>>> import numpy as np
>>> np.set_printoptions(precision=3, suppress=True, linewidth=160, sign=" ")
>>> rnd = lambda a: np.round(a, 3) + 0
>>> K = np.load("mat.npy")
>>> print(K)
[[ 1.    0.5   0.25]
 [ 0.5   1.    0.5 ]
 [ 0.25  0.5   1.  ]]
>>> ev, evecs = np.linalg.eig(K)
>>> print(rnd(np.sort(np.linalg.eigvals(np.linalg.inv(K)))))
[ 0.543  1.333  2.457]
>>> print(rnd(K @ evecs[:, 0] - ev[0] * evecs[:, 0]))
[ 0.  0.  0.]
>>> print(rnd(ev))
[ 1.843  0.75   0.407]
>>> print(rnd(np.sort(np.linalg.eigvals(K @ K))))
[ 0.166  0.563  3.397]
>>> print(rnd(np.sort(np.linalg.eigvals(K.T))))
[ 0.407  0.75   1.843]
>>> print(rnd(np.prod(ev)))
0.562
>>> proj = np.triu(np.array([[3, 3, 1], [-1, 1, 3], [1, -1, 0]]), 1) + np.eye(3)
>>> out = proj @ K @ np.linalg.inv(proj)
>>> print(out)
[[ 2.75 -4.25 12.75]
 [ 1.25 -1.25  6.  ]
 [ 0.25 -0.25  1.5 ]]
>>> print(np.linalg.matrix_rank(out))
3
>>> print(rnd(np.linalg.det(out)))
0.563
>>> print(rnd(np.poly(out)))
[ 1.    -3.     2.438 -0.563]
>>> print(proj @ K - K @ proj)
[[ 1.75  0.5   0.  ]
 [ 0.75  0.   -0.5 ]
 [ 0.   -0.75 -1.75]]
>>> theta = np.radians(36)
>>> R = np.eye(3)
>>> R[1, 1] = R[2, 2] = np.cos(theta)
>>> R[1, 2], R[2, 1] = -np.sin(theta), np.sin(theta)
>>> print(rnd(R))
[[ 1.     0.     0.   ]
 [ 0.     0.809 -0.588]
 [ 0.     0.588  0.809]]
>>> out = K @ R.T
>>> print(np.allclose(K @ K.T, out @ out.T))
True
>>> print(np.allclose(np.linalg.norm(K, axis=1), np.linalg.norm(out, axis=1)))
True
>>> F = np.load("sample6.npy")
>>> print(F)
[[ 22.422  22.925  -1.732   0.97 ]
 [  3.596 -26.295 -12.14   -4.59 ]
 [ -9.35  -14.801   0.82   31.172]
 [-20.285   5.343   9.322 -13.224]
 [ 12.133 -10.058   4.368  10.481]
 [ 34.194 -20.1     5.749 -29.441]
 [-11.195  17.422  11.468  -1.214]
 [-20.205   6.778  11.908   0.546]
 [ 27.3    37.238   1.166  14.427]
 [-11.491   7.651 -14.913 -25.5  ]
 [ 17.145   5.492  13.481 -15.334]
 [-10.374  -2.52  -10.321   2.609]
 [ 23.441 -14.279   3.837 -49.751]
 [  0.437   3.2     0.633  26.932]
 [ 31.874  17.381   6.002 -18.747]
 [-13.056   5.588  -3.559   0.118]
 [  4.081   7.381 -24.052  16.212]
 [ 11.19   27.547   2.147  -5.746]
 [-14.351 -20.854 -16.113  12.022]
 [ 15.027  -0.815  10.222  -7.501]
 [  9.174 -24.25  -24.388 -14.177]
 [ 17.808 -29.355  -3.731  -8.929]
 [-32.199  24.435  -4.474  -1.988]
 [ 14.482  12.533 -22.984  15.74 ]
 [  8.089  -5.866 -18.047  12.832]
 [ -9.67   -4.761  -6.184  19.925]
 [ 17.279   1.795 -28.883   2.811]
 [-14.056   2.673  14.02   11.894]
 [ 17.811  10.231 -16.671   0.97 ]
 [-26.149  29.343 -21.618  13.924]]
>>> G = np.cov(F, rowvar=False)
>>> print(rnd(np.linalg.eigvalsh(G)[::-1]))
[ 450.38   283.515  224.46   132.498]
>>> print(rnd(np.corrcoef(F.T)))
[[ 1.    -0.115  0.032 -0.339]
 [-0.115  1.     0.101  0.18 ]
 [ 0.032  0.101  1.    -0.239]
 [-0.339  0.18  -0.239  1.   ]]
>>> print(rnd(np.polyfit(F[:, 3], F[:, 0], 1)))
[-0.352  3.14 ]
>>> print(np.argsort(-F.std(axis=0).round(6), kind="stable"))
[ 0  3  1  2]
>>> print(rnd(np.corrcoef(F[:, 3], F[:, 0])[0, 1]))
-0.339
